% python3 -q
>>> import numpy as np
>>> np.set_printoptions(precision=2, suppress=True, linewidth=160)
>>> def tidy(a):
...     return np.round(a, 2) + 0
... 
>>> X = np.load("sample19.npy")
>>> X
array([[ 5,  5,  5,  5,  5],
       [ 5, 10, 10, 10, 10],
       [ 5, 10, 15, 15, 15],
       [ 5, 10, 15, 20, 20],
       [ 5, 10, 15, 20, 25]])
>>> Y = X / np.linalg.norm(X, axis=1, keepdims=True)
>>> C2 = Y @ Y.T
>>> np.argwhere(np.triu(np.abs(C2) > 0.95, 1))
array([[0, 1],
       [1, 2],
       [1, 3],
       [2, 3],
       [2, 4],
       [3, 4]])
>>> (np.abs(C2) > 0.9).astype(int)
array([[1, 1, 1, 1, 1],
       [1, 1, 1, 1, 1],
       [1, 1, 1, 1, 1],
       [1, 1, 1, 1, 1],
       [1, 1, 1, 1, 1]])
>>> tidy(C2)
array([[1.  , 0.98, 0.95, 0.92, 0.9 ],
       [0.98, 1.  , 0.99, 0.97, 0.95],
       [0.95, 0.99, 1.  , 0.99, 0.98],
       [0.92, 0.97, 0.99, 1.  , 0.99],
       [0.9 , 0.95, 0.98, 0.99, 1.  ]])
>>> data = np.load("w.npy")
>>> data
array([[ 0.32, -0.13, -0.01,  0.25, -0.15,  1.15,  0.94, -0.08,  0.32, -0.08,  0.09,  0.04,  0.54,  0.49],
       [-0.12,  0.04, -0.37, -0.81,  0.36, -0.85, -0.7 ,  0.1 ,  0.34,  0.15,  0.11, -0.63, -1.13,  0.15],
       [-0.16, -0.03, -0.53, -0.23, -0.31, -0.12, -0.09,  0.12, -0.47,  0.65,  0.23,  0.39, -0.5 ,  0.3 ],
       [-0.27,  0.02, -0.84, -0.43, -0.84,  0.26, -0.23, -0.06, -0.26,  0.06,  0.34, -0.02, -1.13,  0.14],
       [-0.07,  0.13,  0.66,  0.26,  0.5 ,  0.66,  0.19, -0.33, -0.07, -0.52, -0.33, -0.54,  0.64, -0.04],
       [-0.41,  0.23, -0.04, -0.33,  0.38, -1.01, -1.01,  0.33, -0.07,  0.12,  0.22, -0.08, -0.93, -0.42],
       [ 0.55, -0.56, -0.01, -0.07, -0.01,  2.11,  1.87, -0.12, -0.17,  0.13, -0.04, -0.1 ,  1.4 ,  0.57],
       [-0.02, -0.2 , -0.92, -0.15, -0.24,  0.62,  0.15,  0.72, -0.98,  1.08,  0.92,  0.23, -0.31,  0.25],
       [-0.54,  0.26, -0.61,  0.57, -0.19, -0.7 , -0.66,  0.65, -0.87,  0.71,  0.14,  0.93, -0.44, -0.35],
       [-0.69, -0.05, -0.24,  0.19, -0.29, -0.78, -0.68, -0.13, -0.86,  0.37, -0.45,  0.76, -0.3 , -0.64],
       [-0.1 , -0.3 , -0.42, -0.15, -0.96,  0.5 , -0.31, -0.2 , -1.29,  0.27,  0.43, -0.89, -1.29,  0.  ]])
>>> Y = data / np.sqrt((data ** 2).mean(axis=1, keepdims=True))
>>> np.linalg.matrix_rank(data - data.mean(axis=1, keepdims=True))
np.int64(11)
>>> np.linalg.matrix_rank(Y) == np.linalg.matrix_rank(data)
np.True_
>>> np.einsum("ij,ji->", X, X)
np.int64(3875)
>>> tidy(np.poly(X))
array([    1.,   -75.,   875., -3500.,  5625., -3125.])
>>> tidy(np.linalg.eigvals(X))
array([61.72,  7.24,  2.91,  1.77,  1.36])
>>> m1 = np.load("layer19.npy")
>>> m1
array([[  6,   2,   2,   4,   7,   7,   8,   4,   1,   4,  11,  10],
       [ -7,   0,  -1,  -3, -14, -13, -13,  -6,   2,  -6, -21, -20],
       [-13,  -3,  -2,  -3,  -6,   5,  -9,  -1,  -6,  -3,  -4,   0],
       [ -4,  -3,  -3,  -6,  -6, -10,  -6,  -5,   0,  -5, -11, -12],
       [  6,   2,   2,   4,   7,   7,   8,   4,   1,   4,  11,  10]])
>>> U, sigma, VT = np.linalg.svd(m1)
>>> vecs = VT[:(sigma > 1e-8).sum()]
>>> rng = np.random.default_rng(35313)
>>> x = m1[0] + 3 * m1[2] + rng.integers(2) * np.eye(12)[6]
>>> x
array([-33.,  -7.,  -4.,  -5., -11.,  22., -18.,   1., -17.,  -5.,  -1.,  10.])
>>> np.linalg.matrix_rank(np.vstack([m1, x]))
np.int64(5)
>>> tidy(vecs.T @ vecs)
array([[ 0.46,  0.11,  0.08,  0.12,  0.21, -0.26,  0.22,  0.01,  0.18,  0.14,  0.05, -0.02],
       [ 0.11,  0.2 ,  0.16,  0.26, -0.09,  0.07, -0.02,  0.09,  0.13,  0.1 , -0.07, -0.02],
       [ 0.08,  0.16,  0.12,  0.22, -0.06,  0.06, -0.04,  0.07,  0.08,  0.1 , -0.05,  0.02],
       [ 0.12,  0.26,  0.22,  0.38, -0.08,  0.12, -0.1 ,  0.12,  0.1 ,  0.2 , -0.08,  0.08],
       [ 0.21, -0.09, -0.06, -0.08,  0.36, -0.18,  0.07, -0.04, -0.13,  0.16,  0.16,  0.25],
       [-0.26,  0.07,  0.06,  0.12, -0.18,  0.57,  0.08,  0.16,  0.02, -0.09,  0.23,  0.16],
       [ 0.22, -0.02, -0.04, -0.1 ,  0.07,  0.08,  0.49,  0.05,  0.24, -0.16,  0.3 , -0.08],
       [ 0.01,  0.09,  0.07,  0.12, -0.04,  0.16,  0.05,  0.08,  0.05,  0.03,  0.07,  0.06],
       [ 0.18,  0.13,  0.08,  0.1 , -0.13,  0.02,  0.24,  0.05,  0.28, -0.09,  0.01, -0.23],
       [ 0.14,  0.1 ,  0.1 ,  0.2 ,  0.16, -0.09, -0.16,  0.03, -0.09,  0.26, -0.04,  0.21],
       [ 0.05, -0.07, -0.05, -0.08,  0.16,  0.23,  0.3 ,  0.07,  0.01, -0.04,  0.36,  0.21],
       [-0.02, -0.02,  0.02,  0.08,  0.25,  0.16, -0.08,  0.06, -0.23,  0.21,  0.21,  0.45]])
>>> np.allclose(vecs.T @ vecs @ x, x)
False
>>> r = np.linalg.matrix_rank(m1)
>>> r
np.int64(4)
>>> N = np.linalg.svd(m1)[2][r:].T
>>> np.linalg.matrix_rank(m1.T @ m1), np.linalg.matrix_rank(m1 @ m1.T)
(np.int64(4), np.int64(4))
>>> N.shape
(12, 8)
>>> tidy(N @ N.T)
array([[ 0.54, -0.11, -0.08, -0.12, -0.21,  0.26, -0.22, -0.01, -0.18, -0.14, -0.05,  0.02],
       [-0.11,  0.8 , -0.16, -0.26,  0.09, -0.07,  0.02, -0.09, -0.13, -0.1 ,  0.07,  0.02],
       [-0.08, -0.16,  0.88, -0.22,  0.06, -0.06,  0.04, -0.07, -0.08, -0.1 ,  0.05, -0.02],
       [-0.12, -0.26, -0.22,  0.62,  0.08, -0.12,  0.1 , -0.12, -0.1 , -0.2 ,  0.08, -0.08],
       [-0.21,  0.09,  0.06,  0.08,  0.64,  0.18, -0.07,  0.04,  0.13, -0.16, -0.16, -0.25],
       [ 0.26, -0.07, -0.06, -0.12,  0.18,  0.43, -0.08, -0.16, -0.02,  0.09, -0.23, -0.16],
       [-0.22,  0.02,  0.04,  0.1 , -0.07, -0.08,  0.51, -0.05, -0.24,  0.16, -0.3 ,  0.08],
       [-0.01, -0.09, -0.07, -0.12,  0.04, -0.16, -0.05,  0.92, -0.05, -0.03, -0.07, -0.06],
       [-0.18, -0.13, -0.08, -0.1 ,  0.13, -0.02, -0.24, -0.05,  0.72,  0.09, -0.01,  0.23],
       [-0.14, -0.1 , -0.1 , -0.2 , -0.16,  0.09,  0.16, -0.03,  0.09,  0.74,  0.04, -0.21],
       [-0.05,  0.07,  0.05,  0.08, -0.16, -0.23, -0.3 , -0.07, -0.01,  0.04,  0.64, -0.21],
       [ 0.02,  0.02, -0.02, -0.08, -0.25, -0.16,  0.08, -0.06,  0.23, -0.21, -0.21,  0.55]])
>>> np.allclose(m1 @ N, 0)
True
>>> U, sigma, VT = np.linalg.svd(m1)
>>> np.argmax(sigma[:-1] / (sigma[1:] + 1e-6)) + 1
np.int64(4)
>>> tidy(sigma)
array([55.28, 17.69,  6.63,  0.86,  0.  ])
>>> Y = U[:, :4] @ np.diag(sigma[:4]) @ VT[:4]
>>> np.linalg.matrix_rank(m1, rtol=0.05)
np.int64(3)
>>> tidy(np.abs(m1 - Y).max())
np.float64(0.0)
>>> tidy(np.linalg.norm(m1 - Y) / np.linalg.norm(m1))
np.float64(0.0)
>>> tidy(np.linalg.norm(m1 - Y, 2)), tidy(sigma[4])
(np.float64(0.0), np.float64(0.0))
>>> np.linalg.matrix_rank(Y)
np.int64(4)
>>> A = np.array([[2, 7, 5, 6, 2, 2, 3, 3, 2, 1, 7, 6, 9, 3],
...     [9, 2, 2, 2, 3, 2, 5, 7, 5, 8, 4, 5, 1, 3],
...     [3, 2, 3, 5, 5, 5, 2, 4, 9, 8, 4, 9, 3, 1],
...     [7, 6, 0, 4, 5, 9, 1, 0, 7, 0, 0, 9, 1, 8],
...     [7, 5, 3, 4, 7, 2, 4, 8, 3, 5, 4, 9, 3, 1],
...     [8, 9, 5, 8, 8, 1, 0, 6, 7, 3, 8, 7, 0, 4],
...     [6, 3, 9, 3, 4, 4, 1, 3, 2, 6, 6, 0, 5, 7],
...     [8, 3, 4, 2, 0, 8, 0, 0, 3, 6, 6, 2, 6, 7]]) * (rng.random((8, 14)) < 0.3)
>>> A
array([[0, 7, 5, 6, 0, 0, 0, 0, 2, 0, 0, 0, 9, 3],
       [0, 2, 2, 0, 0, 0, 0, 0, 0, 8, 0, 5, 1, 0],
       [3, 0, 0, 0, 0, 0, 0, 0, 0, 0, 4, 9, 0, 0],
       [0, 6, 0, 4, 5, 0, 0, 0, 7, 0, 0, 9, 1, 0],
       [0, 0, 0, 0, 7, 0, 0, 0, 0, 5, 0, 9, 0, 1],
       [0, 9, 0, 0, 0, 0, 0, 6, 7, 0, 0, 0, 0, 0],
       [0, 0, 9, 0, 0, 0, 0, 0, 0, 6, 6, 0, 5, 0],
       [0, 3, 0, 2, 0, 0, 0, 0, 3, 6, 0, 2, 0, 0]])
>>> x = np.array([3, 0, 2, 3, 7, 2, 1, 7, 0, 9, 0, 0, 8, 1])
>>> h = np.maximum(A @ x, 0)
>>> np.maximum(A @ (3 * x), 0)
array([309, 252,  27, 165, 285, 126, 336, 180])
>>> np.flatnonzero(h > 1e-9)
array([0, 1, 2, 3, 4, 5, 6, 7])
>>> A.T @ h
array([  27, 1777, 1691,  958,  940,    0,    0,  252, 1065, 2179,  708, 1971, 1626,  404])
>>> h
array([103,  84,   9,  55,  95,  42, 112,  60])
>>> Y = np.array([[-1, -3],
...     [1, -2],
...     [0, -3],
...     [-3, -2],
...     [-1, 0],
...     [0, -2],
...     [1, 2],
...     [-1, 3],
...     [-3, -2],
...     [2, 3],
...     [3, 1],
...     [1, 2],
...     [0, -1],
...     [1, -1]])
>>> np.linalg.matrix_rank(np.vstack([A, Y.T]))
np.int64(10)
>>> np.linalg.matrix_rank(A @ Y)
np.int64(2)
>>> np.einsum("ik,kj->ji", A, Y)
array([[-14,  23,  18, -23,  13, -18,  30,   2],
       [-57,  23,  13, -17,  32, -14,  -8,   6]])
>>> np.vstack([A, Y.T]).shape
(10, 14)
>>> A @ Y
array([[-14, -57],
       [ 23,  23],
       [ 18,  13],
       [-23, -17],
       [ 13,  32],
       [-18, -14],
       [ 30,  -8],
       [  2,   6]])
